% python3 -q
>>> import numpy as np
>>> np.set_printoptions(precision=3, suppress=True, linewidth=140)
>>> mat = np.loadtxt("test16.csv", delimiter=",")
>>> mat
array([[ 0., -2.,  0.],
       [-2.,  0.,  0.],
       [ 0.,  0.,  0.]])
>>> # splits into 2 blocks
>>> np.unravel_index(np.abs(mat).argmax(), mat.shape)
(np.int64(0), np.int64(1))
>>> np.count_nonzero(mat)
np.int64(2)
>>> print(np.linalg.matrix_rank(mat))
2
>>> mat.shape
(3, 3)
>>> print(mat.sum(axis=0))
[-2. -2.  0.]
>>> np.sort(np.linalg.eigvals(mat).real)
array([-2.,  0.,  2.])
>>> (mat != 0).astype(int)
array([[0, 1, 0],
       [1, 0, 0],
       [0, 0, 0]])
>>> np.round(np.linalg.det(mat), 3)
np.float64(0.0)
>>> print((np.linalg.matrix_power((mat != 0) + (mat.T != 0) + np.eye(3), 3) > 0).astype(int))
[[1 1 0]
 [1 1 0]
 [0 0 1]]
>>> mat @ mat
array([[4., 0., 0.],
       [0., 4., 0.],
       [0., 0., 0.]])
>>> A = np.load("layer15.npy")
>>> A
array([[-0.394,  0.102, -0.151, -0.696,  0.313,  0.358,  0.316],
       [ 0.219, -0.101, -0.244, -0.377, -0.027, -0.806,  0.299],
       [ 0.832,  0.094,  0.079, -0.144, -0.059,  0.387,  0.345],
       [-0.044, -0.242,  0.714, -0.466, -0.409, -0.043, -0.209],
       [-0.263,  0.599,  0.277,  0.212, -0.357, -0.111,  0.557],
       [ 0.131,  0.668, -0.263, -0.299, -0.233, -0.031, -0.568],
       [ 0.131,  0.326,  0.506,  0.02 ,  0.741, -0.237, -0.121]])
>>> # keeps lengths
>>> np.round(A @ A.T, 3) + 0
array([[1., 0., 0., 0., 0., 0., 0.],
       [0., 1., 0., 0., 0., 0., 0.],
       [0., 0., 1., 0., 0., 0., 0.],
       [0., 0., 0., 1., 0., 0., 0.],
       [0., 0., 0., 0., 1., 0., 0.],
       [0., 0., 0., 0., 0., 1., 0.],
       [0., 0., 0., 0., 0., 0., 1.]])
>>> np.linalg.norm(A, axis=0)
array([1., 1., 1., 1., 1., 1., 1.])
>>> np.linalg.pinv(A)
array([[-0.394,  0.219,  0.832, -0.044, -0.263,  0.131,  0.131],
       [ 0.102, -0.101,  0.094, -0.242,  0.599,  0.668,  0.326],
       [-0.151, -0.244,  0.079,  0.714,  0.277, -0.263,  0.506],
       [-0.696, -0.377, -0.144, -0.466,  0.212, -0.299,  0.02 ],
       [ 0.313, -0.027, -0.059, -0.409, -0.357, -0.233,  0.741],
       [ 0.358, -0.806,  0.387, -0.043, -0.111, -0.031, -0.237],
       [ 0.316,  0.299,  0.345, -0.209,  0.557, -0.568, -0.121]])
>>> W = np.array([[9, 1, 9, 8, 8],
...     [6, 1, 4, 2, 9],
...     [3, 2, 0, 8, 9],
...     [9, 2, 1, 8, 4],
...     [6, 2, 4, 9, 3],
...     [6, 7, 7, 7, 9],
...     [1, 8, 5, 0, 9]])
>>> beta = np.array([0, -7, -2, -5, 7])
>>> hid = np.maximum(A @ W + beta, 0)
>>> (hid > 0).astype(int)
array([[0, 0, 0, 0, 1],
       [0, 0, 0, 0, 0],
       [1, 0, 1, 1, 1],
       [0, 0, 0, 0, 1],
       [1, 0, 0, 0, 1],
       [0, 0, 0, 0, 1],
       [1, 0, 1, 1, 1]])
>>> print((hid > 0).mean(axis=0))
[0.429 0.    0.286 0.286 0.857]
>>> W2 = np.array([[7, 2], [-9, -4], [0, -3], [-5, 7], [0, 0]])
>>> print((hid @ W2).round(6).argmax(axis=1))
[0 0 0 0 0 0 1]
>>> print(W @ W2)
[[ 14  43]
 [ 23  10]
 [-37  54]
 [  5  63]
 [-21  55]
 [-56  12]
 [-65 -45]]
>>> u = np.array([-1, 1, -1])
>>> np.convolve(mat[2], u)
array([0., 0., 0., 0., 0.])
>>> np.array([np.convolve(row, u, "same") for row in mat])
array([[ 2., -2.,  2.],
       [-2.,  2.,  0.],
       [ 0.,  0.,  0.]])
>>> np.cross(mat[2, :3], mat[0, :3])
array([ 0.,  0., -0.])
>>> data = np.load("arr.npy")
>>> data
array([[-0.236,  0.688, -0.264,  0.061, -0.505],
       [-0.366, -0.324, -0.243, -0.106,  0.198],
       [ 0.314,  0.263, -0.07 , -0.464,  0.254],
       [-0.105,  0.002,  0.654, -0.048, -0.258],
       [ 0.052, -0.014,  0.247,  0.28 , -0.202],
       [-0.262,  0.068,  0.456, -0.157, -0.027],
       [-0.393,  0.286,  0.099, -0.373,  0.146],
       [-0.262,  0.388, -0.045,  0.264,  0.552],
       [-0.183, -0.039, -0.134,  0.589, -0.04 ],
       [ 0.602,  0.275,  0.015,  0.097, -0.004],
       [ 0.105,  0.194,  0.374,  0.314,  0.453]])
>>> dist = np.linalg.norm(data[:, None] - data[None], axis=-1)
>>> dist[7]
array([1.139, 0.905, 0.984, 1.19 , 0.956, 0.931, 0.787, 0.   , 0.808, 1.049, 0.599])
>>> (dist + 1e9 * np.eye(11)).round(6).argmin(axis=1)
array([ 6,  6,  9,  5,  3,  3,  5, 10,  4,  2,  7])
>>> print(dist[:5, :5])
[[0.    1.251 1.171 1.185 0.988]
 [1.251 0.    0.984 1.091 0.906]
 [1.171 0.984 0.    1.098 1.004]
 [1.185 1.091 1.098 0.    0.549]
 [0.988 0.906 1.004 0.549 0.   ]]
